In [1]: import numpy as np

In [2]: from numpy import linalg as LA

In [3]: np.set_printoptions(precision=2, suppress=True, linewidth=120)

In [4]: rd = lambda a: np.round(a, 2) + 0

In [5]: feats = np.loadtxt("data.csv", delimiter=",")

In [6]: feats
Out[6]: 
array([[2., 4., 2., 8., 4., 5., 7., 0.],
       [6., 4., 7., 9., 7., 1., 1., 8.],
       [3., 7., 0., 5., 2., 8., 0., 9.],
       [3., 8., 0., 2., 2., 5., 1., 2.],
       [6., 0., 1., 9., 2., 4., 5., 6.],
       [6., 2., 3., 0., 4., 7., 5., 4.],
       [7., 8., 8., 8., 2., 0., 5., 5.],
       [0., 4., 9., 9., 1., 6., 3., 3.],
       [0., 0., 1., 3., 8., 2., 0., 8.],
       [6., 5., 5., 7., 5., 8., 7., 4.]])

In [7]: x = np.array([2, 9, 5, 2, 8, 7, 9, 3])

In [8]: h1 = np.maximum(feats @ x, 0)

In [9]: np.tanh(feats @ x)
Out[9]: array([1., 1., 1., 1., 1., 1., 1., 1., 1., 1.])

In [10]: np.maximum(feats @ x, 0) - np.maximum(-feats @ x, 0)
Out[10]: array([196., 197., 178., 148., 142., 183., 218., 185., 113., 267.])

In [11]: h1
Out[11]: array([196., 197., 178., 148., 142., 183., 218., 185., 113., 267.])

In [12]: left, sv, Vh = LA.svd(feats, full_matrices=False)

In [13]: rd(np.sqrt((sv ** 2).sum())), rd(LA.norm(feats))
Out[13]: (np.float64(46.16), np.float64(46.16))

In [14]: rd(sv)
Out[14]: array([40.03, 12.28, 11.63,  9.46,  8.18,  6.89,  5.8 ,  2.34])

In [15]: rd(left.T @ feats @ Vh.T)
Out[15]: 
array([[40.03,  0.  ,  0.  ,  0.  ,  0.  ,  0.  ,  0.  ,  0.  ],
       [ 0.  , 12.28,  0.  ,  0.  ,  0.  ,  0.  ,  0.  ,  0.  ],
       [ 0.  ,  0.  , 11.63,  0.  ,  0.  ,  0.  ,  0.  ,  0.  ],
       [ 0.  ,  0.  ,  0.  ,  9.46,  0.  ,  0.  ,  0.  ,  0.  ],
       [ 0.  ,  0.  ,  0.  ,  0.  ,  8.18,  0.  ,  0.  ,  0.  ],
       [ 0.  ,  0.  ,  0.  ,  0.  ,  0.  ,  6.89,  0.  ,  0.  ],
       [ 0.  ,  0.  ,  0.  ,  0.  ,  0.  ,  0.  ,  5.8 ,  0.  ],
       [ 0.  ,  0.  ,  0.  ,  0.  ,  0.  ,  0.  ,  0.  ,  2.34]])

In [16]: rd(np.abs(Vh[0]))
Out[16]: array([0.33, 0.34, 0.32, 0.5 , 0.28, 0.35, 0.28, 0.38])

In [17]: rd(left.T @ left)
Out[17]: 
array([[1., 0., 0., 0., 0., 0., 0., 0.],
       [0., 1., 0., 0., 0., 0., 0., 0.],
       [0., 0., 1., 0., 0., 0., 0., 0.],
       [0., 0., 0., 1., 0., 0., 0., 0.],
       [0., 0., 0., 0., 1., 0., 0., 0.],
       [0., 0., 0., 0., 0., 1., 0., 0.],
       [0., 0., 0., 0., 0., 0., 1., 0.],
       [0., 0., 0., 0., 0., 0., 0., 1.]])
